% python3 -q
>>> import numpy as np
>>> import numpy.linalg as la
>>> np.set_printoptions(suppress=True, linewidth=200)
>>> M = np.load("m.npy")
>>> M.round(3)
array([[0.333, 0.   , 0.   , 0.   , 0.   , 0.   , 0.   , 0.333, 0.   , 0.   , 0.333, 0.   ],
       [0.2  , 0.2  , 0.2  , 0.   , 0.2  , 0.   , 0.   , 0.   , 0.   , 0.   , 0.   , 0.2  ],
       [0.   , 0.333, 0.667, 0.   , 0.   , 0.   , 0.   , 0.   , 0.   , 0.   , 0.   , 0.   ],
       [0.   , 0.   , 0.167, 0.167, 0.   , 0.   , 0.167, 0.167, 0.167, 0.167, 0.   , 0.   ],
       [0.   , 0.   , 0.   , 0.   , 0.667, 0.   , 0.333, 0.   , 0.   , 0.   , 0.   , 0.   ],
       [0.   , 0.167, 0.   , 0.   , 0.167, 0.333, 0.   , 0.167, 0.   , 0.167, 0.   , 0.   ],
       [0.   , 0.   , 0.   , 0.2  , 0.   , 0.2  , 0.4  , 0.   , 0.   , 0.   , 0.2  , 0.   ],
       [0.167, 0.167, 0.   , 0.167, 0.167, 0.   , 0.   , 0.167, 0.   , 0.167, 0.   , 0.   ],
       [0.   , 0.   , 0.   , 0.   , 0.   , 0.   , 0.   , 0.   , 0.333, 0.   , 0.333, 0.333],
       [0.   , 0.   , 0.   , 0.2  , 0.   , 0.   , 0.2  , 0.   , 0.   , 0.2  , 0.2  , 0.2  ],
       [0.   , 0.   , 0.2  , 0.   , 0.   , 0.   , 0.   , 0.   , 0.2  , 0.   , 0.4  , 0.2  ],
       [0.   , 0.   , 0.25 , 0.   , 0.   , 0.   , 0.25 , 0.   , 0.   , 0.   , 0.   , 0.5  ]])
>>> # a transition matrix
>>> rng = np.random.default_rng(225)
>>> idx = rng.permutation(12)
>>> idx
array([ 4,  2, 10, 11,  9,  3,  5,  1,  6,  0,  8,  7])
>>> Y = M[idx][:, idx]
>>> np.allclose(Y, M)
False
>>> Y.round(3)
array([[0.667, 0.   , 0.   , 0.   , 0.   , 0.   , 0.   , 0.   , 0.333, 0.   , 0.   , 0.   ],
       [0.   , 0.667, 0.   , 0.   , 0.   , 0.   , 0.   , 0.333, 0.   , 0.   , 0.   , 0.   ],
       [0.   , 0.2  , 0.4  , 0.2  , 0.   , 0.   , 0.   , 0.   , 0.   , 0.   , 0.2  , 0.   ],
       [0.   , 0.25 , 0.   , 0.5  , 0.   , 0.   , 0.   , 0.   , 0.25 , 0.   , 0.   , 0.   ],
       [0.   , 0.   , 0.2  , 0.2  , 0.2  , 0.2  , 0.   , 0.   , 0.2  , 0.   , 0.   , 0.   ],
       [0.   , 0.167, 0.   , 0.   , 0.167, 0.167, 0.   , 0.   , 0.167, 0.   , 0.167, 0.167],
       [0.167, 0.   , 0.   , 0.   , 0.167, 0.   , 0.333, 0.167, 0.   , 0.   , 0.   , 0.167],
       [0.2  , 0.2  , 0.   , 0.2  , 0.   , 0.   , 0.   , 0.2  , 0.   , 0.2  , 0.   , 0.   ],
       [0.   , 0.   , 0.2  , 0.   , 0.   , 0.2  , 0.2  , 0.   , 0.4  , 0.   , 0.   , 0.   ],
       [0.   , 0.   , 0.333, 0.   , 0.   , 0.   , 0.   , 0.   , 0.   , 0.333, 0.   , 0.333],
       [0.   , 0.   , 0.333, 0.333, 0.   , 0.   , 0.   , 0.   , 0.   , 0.   , 0.333, 0.   ],
       [0.167, 0.   , 0.   , 0.   , 0.167, 0.167, 0.   , 0.167, 0.   , 0.167, 0.   , 0.167]])
>>> np.round(np.sort(np.abs(la.eigvals(Y))), 3)
array([0.095, 0.103, 0.103, 0.181, 0.248, 0.415, 0.415, 0.504, 0.504, 0.692, 0.692, 1.   ])
>>> def softmax(z):
...     e = np.exp(z - z.max(axis=-1, keepdims=True))
...     return e / e.sum(axis=-1, keepdims=True)
... 
>>> np.round(softmax(M[7]), 3)
array([0.09 , 0.09 , 0.076, 0.09 , 0.09 , 0.076, 0.076, 0.09 , 0.076, 0.09 , 0.076, 0.076])
>>> np.round(softmax(M).sum(axis=1), 3)
array([1., 1., 1., 1., 1., 1., 1., 1., 1., 1., 1., 1.])
>>> np.round(softmax(M[7] + -1), 3)
array([0.09 , 0.09 , 0.076, 0.09 , 0.09 , 0.076, 0.076, 0.09 , 0.076, 0.09 , 0.076, 0.076])
>>> S = M @ M.T / np.sqrt(12)
>>> np.round(softmax(S), 3)
array([[0.09 , 0.083, 0.081, 0.083, 0.081, 0.083, 0.083, 0.084, 0.084, 0.083, 0.085, 0.081],
       [0.083, 0.086, 0.086, 0.082, 0.084, 0.083, 0.081, 0.083, 0.083, 0.082, 0.083, 0.085],
       [0.081, 0.086, 0.095, 0.083, 0.081, 0.082, 0.081, 0.082, 0.081, 0.081, 0.084, 0.085],
       [0.083, 0.082, 0.084, 0.085, 0.083, 0.083, 0.084, 0.083, 0.083, 0.084, 0.083, 0.083],
       [0.081, 0.084, 0.081, 0.082, 0.095, 0.083, 0.084, 0.083, 0.081, 0.082, 0.081, 0.083],
       [0.083, 0.083, 0.083, 0.083, 0.084, 0.087, 0.083, 0.084, 0.082, 0.083, 0.082, 0.082],
       [0.083, 0.081, 0.081, 0.084, 0.084, 0.083, 0.088, 0.082, 0.083, 0.085, 0.083, 0.084],
       [0.084, 0.084, 0.083, 0.084, 0.084, 0.084, 0.082, 0.086, 0.082, 0.083, 0.082, 0.082],
       [0.084, 0.082, 0.081, 0.082, 0.081, 0.081, 0.082, 0.081, 0.089, 0.084, 0.087, 0.085],
       [0.083, 0.082, 0.081, 0.083, 0.083, 0.082, 0.085, 0.083, 0.084, 0.086, 0.084, 0.085],
       [0.084, 0.083, 0.084, 0.082, 0.081, 0.081, 0.083, 0.081, 0.087, 0.084, 0.088, 0.084],
       [0.08 , 0.084, 0.084, 0.082, 0.082, 0.08 , 0.083, 0.08 , 0.084, 0.084, 0.084, 0.09 ]])
